% python3 -q
>>> import numpy as np
>>> import numpy.linalg as la
>>> np.set_printoptions(precision=2, suppress=True, linewidth=120)
>>> def rd(a):
...     return np.round(a, 2) + 0
... 
>>> W0 = np.array([[2, 3, -9, 1, 3, 0],
...     [2, 0, -9, 1, 3, 1],
...     [0, 0, -9, 2, 3, 1],
...     [3, 1, -9, 0, 3, 3]])
>>> W1 = np.array([[3, 1, 1, 5, 0],
...     [2, 4, 3, 3, 3],
...     [1, 0, 5, 1, 0],
...     [2, 0, 5, 4, 1],
...     [2, 2, 0, 0, 3],
...     [2, 1, 1, 1, 2]])
>>> coef = np.array([0, 0, 2, 1, 2])
>>> hid = np.maximum(W0 @ W1 + coef, 0)
>>> (hid > 0).mean(axis=0)
array([1., 1., 0., 1., 1.])
>>> la.matrix_rank(hid)
np.int64(4)
>>> hid
array([[11, 20,  0, 15, 21],
       [ 7,  9,  0,  7, 14],
       [ 3,  7,  0,  1, 15],
       [14, 16,  0, 13, 20]])
>>> C = np.array([[7, 4], [4, 2], [7, 5], [8, 5], [0, 7]])
>>> (hid @ C).round(6).argmax(axis=1)
array([1, 1, 1, 1])
>>> W1 @ C
array([[72, 44],
       [75, 67],
       [50, 34],
       [81, 60],
       [22, 33],
       [33, 34]])
>>> x = np.array([1, 2, -2, 2, 2])
>>> np.einsum("ij,j->i", hid, x)
array([123,  67,  49, 112])
>>> (hid @ x).argmax()
np.int64(0)
>>> hid * x
array([[11, 40,  0, 30, 42],
       [ 7, 18,  0, 14, 28],
       [ 3, 14,  0,  2, 30],
       [14, 32,  0, 26, 40]])
>>> hid @ (2 * x)
array([246, 134,  98, 224])
>>> (hid * x).sum(axis=1)
array([123,  67,  49, 112])
>>> mat = np.loadtxt("sample5.csv", delimiter=",")
>>> mat
array([[ -1.,   5.,   4.,  -1.,  -2.,   3.,  -5.,  -2.,  -4.,   4.],
       [ -5.,   5.,   3.,   2.,   0.,  -1.,  -2.,  -1.,   3.,   3.],
       [ -3.,  -1.,   4.,  -2.,  -2.,   4.,   4.,  -1.,   3.,  -1.],
       [ -4.,   1.,   0.,   3.,   3.,  -4.,  -3.,   5.,  -5.,   3.],
       [ -2.,   4.,  -1.,   0.,   3.,  -4.,  -1.,  -4.,   0.,  -2.],
       [ -2.,   2.,   3.,  -5.,  -4.,  -1.,   4.,   5.,  -4.,  -2.],
       [  4.,   2.,  -5.,   5.,   3.,   5.,  -5.,  -3.,   1.,  -5.],
       [ -2.,  -5.,   2.,   2.,  -4.,  -3.,  -5.,   3.,  -1.,  -2.],
       [ -1.,  -4.,   0.,   5.,   5.,   2.,  -3.,   2.,  -1.,  -4.],
       [  2.,   5.,   2.,   0.,  -4.,  -3.,   3.,   2.,  -5.,   0.],
       [ -1.,   0.,  -4.,  -1.,  -1.,   1.,  -4.,   2.,   0.,  -5.],
       [ -3.,   5.,   5.,   3.,   1.,  -3.,  -4.,   2.,  -4.,  -3.],
       [-16.,  20.,  13.,   5.,  -2.,   0., -11.,  -5.,   5.,  13.]])
>>> T = np.stack([mat, 3 * mat, mat[::-1]])
>>> rd(la.norm(T, axis=(1, 2)))
array([ 49.31, 147.92,  49.31])
>>> (T @ mat.T).shape
(3, 13, 13)
>>> T.sum(axis=0)
array([[-20.,  40.,  29.,   1., -10.,  12., -31., -13., -11.,  29.],
       [-23.,  25.,  17.,  11.,   1.,  -7., -12.,  -2.,   8.,   9.],
       [-13.,  -4.,  12.,  -9.,  -9.,  17.,  12.,  -2.,  12.,  -9.],
       [-14.,   9.,   2.,  12.,   8., -19.,  -9.,  22., -25.,  12.],
       [ -9.,  12.,  -4.,   5.,  17., -14.,  -7., -14.,  -1., -12.],
       [-10.,   3.,  14., -18., -20.,  -7.,  11.,  23., -17., -10.],
       [ 20.,  10., -25.,  25.,  15.,  25., -25., -15.,   5., -25.],
       [-10., -18.,  11.,   3., -20., -13., -16.,  17.,  -8., -10.],
       [ -6., -12.,  -1.,  20.,  23.,   4., -13.,   4.,  -4., -18.],
       [  4.,  21.,   8.,   3., -13., -16.,   9.,  13., -25.,   3.],
       [ -7.,  -1., -12.,  -6.,  -6.,   8., -12.,   7.,   3., -21.],
       [-17.,  25.,  23.,  14.,   4., -13., -18.,   7., -13.,  -9.],
       [-65.,  85.,  56.,  19., -10.,   3., -49., -22.,  16.,  56.]])
>>> T.shape
(3, 13, 10)
>>> la.matrix_rank(T.reshape(3, -1))
np.int64(2)
